% ipython --no-banner

In [1]: import numpy as np

In [2]: from numpy import linalg as LA

In [3]: np.set_printoptions(precision=2, suppress=True, linewidth=200, sign=" ")

In [4]: data = np.loadtxt("sample0.csv", delimiter=",")

In [5]: print(data)
[[-0.54 -0.26 -0.09  0.8 ]
 [ 0.69 -0.53  0.37  0.33]
 [ 0.31 -0.22 -0.93  0.03]
 [ 0.38  0.78 -0.04  0.5 ]]

In [6]: vec = np.array([2, 0, 3, 3])

In [7]: print(np.sort(np.abs(np.degrees(np.angle(LA.eigvals(data))))))
[   0.    138.25  138.25  180.  ]

In [8]: print(round(LA.norm(vec), 2), np.round(LA.norm(data @ vec), 2))
4.69 4.69

In [9]: print([p for p in range(1, 25) if np.allclose(LA.matrix_power(data, p), np.eye(4))])
[]

In [10]: print(4 - LA.matrix_rank(data - np.eye(4), tol=1e-8))
1

In [11]: print(LA.inv(data))
[[-0.54  0.69  0.31  0.38]
 [-0.26 -0.53 -0.22  0.78]
 [-0.09  0.37 -0.93 -0.04]
 [ 0.8   0.33  0.03  0.5 ]]

In [12]: rng = np.random.default_rng(449698)

In [13]: z = rng.permutation(4)

In [14]: print(z)
[ 2  3  1  0]

In [15]: Y = data[z][:, z]

In [16]: print(np.diag(Y))
[-0.93  0.5  -0.53 -0.54]

In [17]: print(np.round(np.trace(Y), 2))
-1.49

In [18]: print(np.round(LA.det(Y), 2), round(LA.det(data[z]), 2))
-1.0 1.0

In [19]: print(np.sort(np.abs(LA.eigvals(Y))))
[ 1.  1.  1.  1.]

In [20]: print(Y)
[[-0.93  0.03 -0.22  0.31]
 [-0.04  0.5   0.78  0.38]
 [ 0.37  0.33 -0.53  0.69]
 [-0.09  0.8  -0.26 -0.54]]

In [21]: F = np.array([[3, 2], [1, 3]])

In [22]: F[:, 0] = -2 * F[:, 1]

In [23]: print(F)
[[-4  2]
 [-6  3]]

In [24]: vec = np.array([0, 2])

In [25]: print(np.sign((F @ vec).round(6)))
[ 1  1]

In [26]: print(F @ vec)
[ 4  6]

In [27]: print(F @ (2 * vec))
[  8  12]

In [28]: print(F @ np.eye(2)[1])
[ 2.  3.]

In [29]: print((F * vec).sum(axis=1))
[ 4  6]

In [30]: Y = F + rng.integers(-2, 3, (2, 1)) @ rng.integers(-2, 3, (1, 2))

In [31]: print(Y)
[[-5  2]
 [-7  3]]

In [32]: print(LA.matrix_rank(Y - F, tol=1e-8))
1

In [33]: print(F.reshape(2, -1))
[[-4  2]
 [-6  3]]

In [34]: print(F.reshape(-1, 2))
[[-4  2]
 [-6  3]]

In [35]: print(F.ravel(order="F"))
[-4 -6  2  3]

In [36]: T = F.reshape(2, 2, -1)

In [37]: print(T[:, 0])
[[-4]
 [-6]]

In [38]: print(np.einsum("ihd,ihd->ih", T, T))
[[ 16   4]
 [ 36   9]]

In [39]: print(T.transpose(1, 0, 2))
[[[-4]
  [-6]]

 [[ 2]
  [ 3]]]

In [40]: print(np.swapaxes(T, 1, 2)[0])
[[-4  2]]

In [41]: K = np.load("mat.npy")

In [42]: print(K)
[[ 0.74  0.44  0.44 -0.26]
 [ 0.44  0.26 -0.74  0.44]
 [ 0.44 -0.74  0.26  0.44]
 [-0.26  0.44  0.44  0.74]]

In [43]: proj = np.triu(np.array([[-2, -7], [-8, -9]]), 1) + np.eye(2)

In [44]: Y = proj @ F @ LA.inv(proj)

In [45]: print(proj @ F - F @ proj)
[[ 42. -49.]
 [  0. -42.]]

In [46]: print(np.trace(Y), np.trace(F))
-1.0 -1

In [47]: print(np.poly(Y))
[ 1.  1.  0.]

In [48]: vec = np.array([-2, 2, 2, 0])

In [49]: target = K @ vec

In [50]: c, lr = np.zeros(4), 1 / LA.norm(K, 2) ** 2

In [51]: for i in range(15):
    ...:     c -= lr * K.T @ (K @ c - target)
    ...:     if i % 5 == 0: print(i, round(LA.norm(K @ c - target), 2))
    ...: 
0 0.0
5 0.0
10 0.0

In [52]: print(c.round(2) + 0)
[-2.  2.  2.  0.]

In [53]: w, vecs = LA.eigh(K)

In [54]: print(LA.eigvalsh(K @ K))
[ 1.  1.  1.  1.]

In [55]: print((w > 1e-8).sum(), (w < -1e-8).sum())
3 1

In [56]: print(LA.svd(K, compute_uv=False))
[ 1.  1.  1.  1.]

In [57]: print(np.round(vecs.T @ vecs, 2) + 0)
[[ 1.  0.  0.  0.]
 [ 0.  1.  0.  0.]
 [ 0.  0.  1.  0.]
 [ 0.  0.  0.  1.]]

In [58]: print(w.sum(), np.trace(K))
2.0 2.0

In [59]: q = K.astype(float).copy()

In [60]: for j in range(4):
    ...:     q[:, j] -= q[:, :j] @ (q[:, :j].T @ q[:, j])
    ...:     q[:, j] /= LA.norm(q[:, j])
    ...: 

In [61]: print(q)
[[ 0.74  0.44  0.44 -0.26]
 [ 0.44  0.26 -0.74  0.44]
 [ 0.44 -0.74  0.26  0.44]
 [-0.26  0.44  0.44  0.74]]

In [62]: print(np.round(q.T @ q, 2) + 0)
[[ 1.  0.  0.  0.]
 [ 0.  1.  0.  0.]
 [ 0.  0.  1.  0.]
 [ 0.  0.  0.  1.]]

In [63]: print(np.round(q.T @ K, 2) + 0)
[[ 1.  0.  0.  0.]
 [ 0.  1.  0.  0.]
 [ 0.  0.  1.  0.]
 [ 0.  0.  0.  1.]]

In [64]: Y = np.array([[0], [-5], [-4]])

In [65]: C = np.array([[1, 2, 2]])

In [66]: arr = Y @ C

In [67]: print(arr)
[[  0   0   0]
 [ -5 -10 -10]
 [ -4  -8  -8]]

In [68]: proj = np.triu(np.array([[0, 0, 1], [3, 3, 3], [0, 3, 2]]), 1) + np.eye(3)

In [69]: Y = proj @ arr @ LA.inv(proj)

In [70]: print(LA.matrix_rank(Y))
1

In [71]: print(round(LA.det(Y), 2))
-0.0

In [72]: print(np.round(np.poly(Y), 2) + 0)
[  1.  18.   0.   0.]

In [73]: print(proj @ arr - arr @ proj)
[[ -4.  -8.  -8.]
 [-12. -24.  11.]
 [  0.   0.  28.]]

In [74]: Uu, sigma, vt = LA.svd(arr)

In [75]: print(sigma.round(2) + 0)
[ 19.21   0.     0.  ]

In [76]: Y = Uu[:, :1] @ np.diag(sigma[:1]) @ vt[:1]

In [77]: print(LA.matrix_rank(arr, rtol=0.05))
1

In [78]: print(np.round(LA.norm(arr - Y) / LA.norm(arr), 2))
0.0

In [79]: Uu, sigma, vt = LA.svd(arr)

In [80]: vecs = vt[:(sigma > 1e-8).sum()]

In [81]: vec = arr[0] + 4 * arr[2] + rng.integers(2) * np.eye(3)[2]

In [82]: print(vec)
[-16. -32. -32.]

In [83]: print(vecs.T @ vecs)
[[ 0.11  0.22  0.22]
 [ 0.22  0.44  0.44]
 [ 0.22  0.44  0.44]]

In [84]: print(np.allclose(vecs.T @ vecs @ vec, vec))
True

In [85]: print(round(float(np.trace(LA.pinv(arr) @ arr)), 2))
1.0

In [86]: print(arr @ LA.pinv(arr) @ arr)
[[  0.   0.   0.]
 [ -5. -10. -10.]
 [ -4.  -8.  -8.]]

In [87]: print(np.abs(np.diag(LA.qr(arr)[1])) > 1e-9)
[ True False False]

In [88]: print(np.allclose(arr[:-1].T @ LA.lstsq(arr[:-1].T, arr[-1])[0], arr[-1]))
True

In [89]: print(LA.lstsq(arr[:-1].T, arr[-1])[2])
1
